% python3 -q
>>> import numpy as np
>>> np.set_printoptions(precision=3, suppress=True, linewidth=120)
>>> W0 = np.array([[46, 9, 2, 2, 2, 9, 3, 9],
...     [3, 3, 6, 6, 0, 0, 1, 7],
...     [7, 6, 9, 0, 0, 5, 6, 8],
...     [9, 9, 5, 24, 2, 5, 1, 2],
...     [8, 7, 7, 7, 69, 2, 9, 2],
...     [2, 8, 7, 1, 3, 67, 1, 4],
...     [1, 5, 4, 7, 3, 3, 5, 0],
...     [7, 1, 0, 8, 6, 0, 9, 64]])
>>> B = W0 / np.linalg.norm(W0, axis=1, keepdims=True)
>>> C2 = B @ B.T
>>> C2[6]
array([0.285, 0.65 , 0.598, 0.82 , 0.459, 0.371, 1.   , 0.172])
>>> print((C2 - 2 * np.eye(8)).round(6).argmax(axis=1))
[2 2 1 6 6 2 3 1]
>>> np.round(np.degrees(np.arccos(np.clip(C2[6, 7], -1, 1))), 3)
np.float64(80.094)
>>> rng = np.random.default_rng(92)
>>> B = W0 + rng.integers(-2, 3, (8, 7)) @ rng.integers(-2, 3, (7, 8))
>>> print(B)
[[ 47   6  12   1  -1  14  -1   3]
 [  0  -2  10  -3   5 -12  -4   8]
 [  8  11   5  14   2  10   1  21]
 [  7   6   0  22   9   0   1   7]
 [ 13  15   4  18  70  12  10   3]
 [ -4   6   1   5  15  72   3  13]
 [ 11   7   4   5   4  -4  -3  -3]
 [ -2  -4   2  -3   8   0  12  61]]
>>> print(np.linalg.matrix_rank(B - W0, tol=1e-8))
7
>>> B - W0
array([[  1,  -3,  10,  -1,  -3,   5,  -4,  -6],
       [ -3,  -5,   4,  -9,   5, -12,  -5,   1],
       [  1,   5,  -4,  14,   2,   5,  -5,  13],
       [ -2,  -3,  -5,  -2,   7,  -5,   0,   5],
       [  5,   8,  -3,  11,   1,  10,   1,   1],
       [ -6,  -2,  -6,   4,  12,   5,   2,   9],
       [ 10,   2,   0,  -2,   1,  -7,  -8,  -3],
       [ -9,  -5,   2, -11,   2,   0,   3,  -3]])
>>> np.round(np.linalg.svd(B - W0, compute_uv=False), 3) + 0
array([33.243, 24.331, 19.099, 11.265,  8.339,  3.341,  2.737,  0.   ])
>>> O, _ = np.linalg.qr(np.array([[0.3, 0.0, 0.5, -1.1, 0.8, -0.5, 0.5],
...     [-0.6, -0.9, 0.4, -1.1, 0.9, 0.0, -0.4],
...     [-0.9, 1.7, -0.4, 2.1, 0.7, -0.5, 2.0],
...     [-0.5, 0.7, 0.2, 0.1, 0.3, -0.9, -0.5],
...     [-0.2, 1.6, 0.5, -1.8, -0.9, 1.0, 1.0],
...     [-0.1, 1.3, 0.0, -0.7, 0.7, -0.4, -0.3],
...     [-0.2, -1.3, -1.3, 0.5, -1.3, 0.1, 0.2]]))
>>> vals = np.array([2, 0, 2, -2, 2, -1, -1])
>>> data = O @ np.diag(vals) @ O.T
>>> data
array([[-0.04 ,  0.322, -0.481, -0.289, -0.723,  0.693, -0.763],
       [ 0.322,  1.042,  0.549,  0.773, -0.207, -0.075, -0.799],
       [-0.481,  0.549,  0.727,  0.661,  0.382,  0.836,  0.908],
       [-0.289,  0.773,  0.661, -0.39 ,  0.518, -0.191, -0.17 ],
       [-0.723, -0.207,  0.382,  0.518, -0.161, -1.165, -0.735],
       [ 0.693, -0.075,  0.836, -0.191, -1.165,  0.456, -0.083],
       [-0.763, -0.799,  0.908, -0.17 , -0.735, -0.083,  0.368]])
>>> np.argsort(-np.linalg.norm(data, axis=0).round(6), kind="stable")[:3]
array([2, 4, 5])
>>> np.linalg.cond(data) > 100
np.True_
>>> vals, vecs = np.linalg.eigh(data)
>>> print((vals > 1e-8).sum(), (vals < -1e-8).sum())
3 3
>>> np.round(vals.sum(), 3), np.trace(data)
(np.float64(2.0), np.float64(2.0))
>>> print(np.round(np.linalg.svd(data, compute_uv=False), 3) + 0)
[2. 2. 2. 2. 1. 1. 0.]
>>> np.round(np.linalg.eigvalsh(data @ data), 3) + 0
array([0., 1., 1., 4., 4., 4., 4.])
>>> vecs @ np.diag(vals) @ vecs.T
array([[-0.04 ,  0.322, -0.481, -0.289, -0.723,  0.693, -0.763],
       [ 0.322,  1.042,  0.549,  0.773, -0.207, -0.075, -0.799],
       [-0.481,  0.549,  0.727,  0.661,  0.382,  0.836,  0.908],
       [-0.289,  0.773,  0.661, -0.39 ,  0.518, -0.191, -0.17 ],
       [-0.723, -0.207,  0.382,  0.518, -0.161, -1.165, -0.735],
       [ 0.693, -0.075,  0.836, -0.191, -1.165,  0.456, -0.083],
       [-0.763, -0.799,  0.908, -0.17 , -0.735, -0.083,  0.368]])
>>> print(np.unique(vals.round(6) + 0, return_counts=True)[1])
[1 2 1 3]
>>> x0 = np.array([0, 1, -2, 1, 0, -1, -2, -1])
>>> W0 @ (2 * x0)
array([ -34,  -24,  -74,   28,  -44, -156,  -18, -146])
>>> (W0 @ x0).argmax()
np.int64(3)
>>> np.einsum("ij,j->i", W0, x0)
array([-17, -12, -37,  14, -22, -78,  -9, -73])
>>> rank = np.linalg.matrix_rank(data)
>>> rank
np.int64(6)
>>> N = np.linalg.svd(data)[2][rank:].T
>>> [int(np.linalg.matrix_rank(data[:i])) for i in range(1, len(data) + 1)]
[1, 2, 3, 4, 5, 6, 6]
>>> np.round(data @ N, 3) + 0
array([[0.],
       [0.],
       [0.],
       [0.],
       [0.],
       [0.],
       [0.]])
>>> feats = np.load("data.npy")
>>> print(feats.round(3) + 0)
[[  1.366  -9.368  -3.186   1.593   9.595]
 [  1.222  -8.736  -2.982   1.491   9.005]
 [  1.204  -8.655  -2.956   1.478   8.929]
 [  1.149  -8.41   -2.875   1.438   8.699]
 [  0.833  -6.935  -2.38    1.19    7.292]
 [  0.566  -5.576  -1.9     0.95    5.96 ]
 [  0.309  -4.094  -1.344   0.672   4.457]
 [  0.292  -3.984  -1.301   0.65    4.342]
 [  0.137  -2.869  -0.849   0.425   3.157]
 [  0.136  -2.866  -0.848   0.424   3.154]
 [  0.053  -2.079  -0.508   0.254   2.28 ]
 [  0.     -1.084  -0.042   0.021   1.104]
 [  0.014  -0.565   0.224  -0.112   0.438]
 [  0.037  -0.348   0.339  -0.17    0.142]
 [  0.063  -0.197   0.419  -0.21   -0.075]
 [  0.069  -0.168   0.434  -0.217  -0.118]
 [  0.106  -0.043   0.491  -0.246  -0.309]
 [  0.109  -0.037   0.493  -0.247  -0.318]
 [  0.143   0.033   0.39   -0.195  -0.372]
 [  0.137   0.029   0.358  -0.179  -0.345]
 [  0.119   0.02    0.288  -0.144  -0.283]
 [ -0.038   0.001  -0.074   0.037   0.074]
 [ -0.694   0.238  -1.013   0.506   0.962]
 [ -0.737   0.261  -1.064   0.532   1.008]
 [ -1.138   0.509  -1.514   0.757   1.386]
 [ -1.275   0.602  -1.657   0.829   1.501]
 [ -1.991   1.149  -2.35    1.175   2.016]
 [ -6.336   5.478  -5.63    2.815   3.674]
 [-13.07   13.572  -9.539   4.769   4.267]
 [-14.547  15.465 -10.302   5.151   4.234]]
>>> left, sig, VT = np.linalg.svd(feats)
>>> vecs = VT[:(sig > 1e-8).sum()]
>>> x0 = feats[6] + -3 * feats[23] + rng.integers(2) * np.eye(5)[0]
>>> x0
array([ 3.52 , -4.878,  1.85 , -0.925,  1.434])
>>> np.diag(vecs.T @ vecs)
array([0.687, 0.688, 0.75 , 0.187, 0.688])
>>> print(np.linalg.matrix_rank(np.vstack([feats, x0])))
4
>>> u, g = feats[17], feats[11]
>>> np.round(u @ g, 3)
np.float64(-0.337)
>>> pr = (u @ g) / (u @ u) * u
>>> np.round(np.linalg.norm(u + g) ** 2 + np.linalg.norm(u - g) ** 2, 3)
np.float64(5.628)
>>> print(np.round(feats @ np.linalg.pinv(feats) @ feats, 3) + 0)
[[  1.366  -9.368  -3.186   1.593   9.595]
 [  1.222  -8.736  -2.982   1.491   9.005]
 [  1.204  -8.655  -2.956   1.478   8.929]
 [  1.149  -8.41   -2.875   1.438   8.699]
 [  0.833  -6.935  -2.38    1.19    7.292]
 [  0.566  -5.576  -1.9     0.95    5.96 ]
 [  0.309  -4.094  -1.344   0.672   4.457]
 [  0.292  -3.984  -1.301   0.65    4.342]
 [  0.137  -2.869  -0.849   0.425   3.157]
 [  0.136  -2.866  -0.848   0.424   3.154]
 [  0.053  -2.079  -0.508   0.254   2.28 ]
 [  0.     -1.084  -0.042   0.021   1.104]
 [  0.014  -0.565   0.224  -0.112   0.438]
 [  0.037  -0.348   0.339  -0.17    0.142]
 [  0.063  -0.197   0.419  -0.21   -0.075]
 [  0.069  -0.168   0.434  -0.217  -0.118]
 [  0.106  -0.043   0.491  -0.246  -0.309]
 [  0.109  -0.037   0.493  -0.247  -0.318]
 [  0.143   0.033   0.39   -0.195  -0.372]
 [  0.137   0.029   0.358  -0.179  -0.345]
 [  0.119   0.02    0.288  -0.144  -0.283]
 [ -0.038   0.001  -0.074   0.037   0.074]
 [ -0.694   0.238  -1.013   0.506   0.962]
 [ -0.737   0.261  -1.064   0.532   1.008]
 [ -1.138   0.509  -1.514   0.757   1.386]
 [ -1.275   0.602  -1.657   0.829   1.501]
 [ -1.991   1.149  -2.35    1.175   2.016]
 [ -6.336   5.478  -5.63    2.815   3.674]
 [-13.07   13.572  -9.539   4.769   4.267]
 [-14.547  15.465 -10.302   5.151   4.234]]
>>> np.linalg.lstsq(feats[:-1].T, feats[-1])[2]
np.int32(3)
